$ python3 -q
>>> import numpy as np
>>> np.set_printoptions(suppress=True, linewidth=160)
>>> mat = np.array([[1.0, 0.2], [0.2, 1.0]])
>>> T = np.stack([mat, 3 * mat, mat[::-1]])
>>> np.round(np.linalg.det(T), 3)
array([ 0.96,  8.64, -0.96])
>>> np.linalg.matrix_rank(T.reshape(3, -1))
np.int64(2)
>>> T.shape
(3, 2, 2)
>>> T.sum(axis=0)
array([[4.2, 1.8],
       [1.8, 4.2]])
>>> np.linalg.matrix_rank(T)
array([2, 2, 2])
>>> E = np.loadtxt("data.csv", delimiter=",")
>>> E.round(3)
array([[ 0.966,  0.   , -0.259],
       [ 0.   ,  1.   ,  0.   ],
       [ 0.259,  0.   ,  0.966]])
>>> # keeps lengths
>>> rng = np.random.default_rng(957705)
>>> other = E + rng.integers(-2, 3, (3, 1)) @ rng.integers(-2, 3, (1, 3))
>>> other.round(3)
array([[ 1.966,  1.   ,  0.741],
       [ 2.   ,  3.   ,  2.   ],
       [-0.741, -1.   , -0.034]])
>>> np.round(np.linalg.svd(other - E, compute_uv=False), 3) + 0
array([4.243, 0.   , 0.   ])
>>> np.abs(other - E).sum(axis=1)
array([3., 6., 3.])
>>> np.linalg.matrix_rank(other - E, tol=1e-8)
np.int64(1)
>>> K = np.array([[0, 0, 0], [0, 0, 0], [-2, -2, -1]])
>>> K
array([[ 0,  0,  0],
       [ 0,  0,  0],
       [-2, -2, -1]])
>>> np.einsum("ii->", K)
np.int64(-1)
>>> round(float(np.linalg.det(K[::-1])), 3)
0.0
>>> np.round(np.linalg.eigvals(K), 3)
array([-1.,  0.,  0.])
>>> np.poly(K)
array([1., 1., 0., 0.])
>>> np.kron(np.eye(2, dtype=int), K)
array([[ 0,  0,  0,  0,  0,  0],
       [ 0,  0,  0,  0,  0,  0],
       [-2, -2, -1,  0,  0,  0],
       [ 0,  0,  0,  0,  0,  0],
       [ 0,  0,  0,  0,  0,  0],
       [ 0,  0,  0, -2, -2, -1]])
>>> U, sig, vt = np.linalg.svd(K)
>>> vecs = vt[:(sig > 1e-8).sum()]
>>> x0 = K[2] + 4 * K[1] + rng.integers(2) * np.eye(3)[2]
>>> x0
array([-2., -2.,  0.])
>>> np.linalg.matrix_rank(np.vstack([K, x0]))
np.int64(2)
>>> np.round(np.diag(vecs.T @ vecs), 3)
array([0.444, 0.444, 0.111])
>>> P = np.triu(np.array([[4, 1, 1], [1, 5, 0], [2, 3, 4]]), 1) + np.eye(3)
>>> other = P @ K @ np.linalg.inv(P)
>>> np.poly(other)
array([1., 1., 0., 0.])
>>> np.linalg.matrix_rank(other)
np.int64(1)
>>> np.linalg.matrix_power(K - np.diag(np.diag(K)), 3)
array([[0, 0, 0],
       [0, 0, 0],
       [0, 0, 0]])
>>> [int(np.linalg.matrix_rank(np.linalg.matrix_power(K, p))) for p in range(1, 4)]
[1, 1, 1]
>>> np.linalg.matrix_rank(K - K[0, 0] * np.eye(3))
np.int64(1)
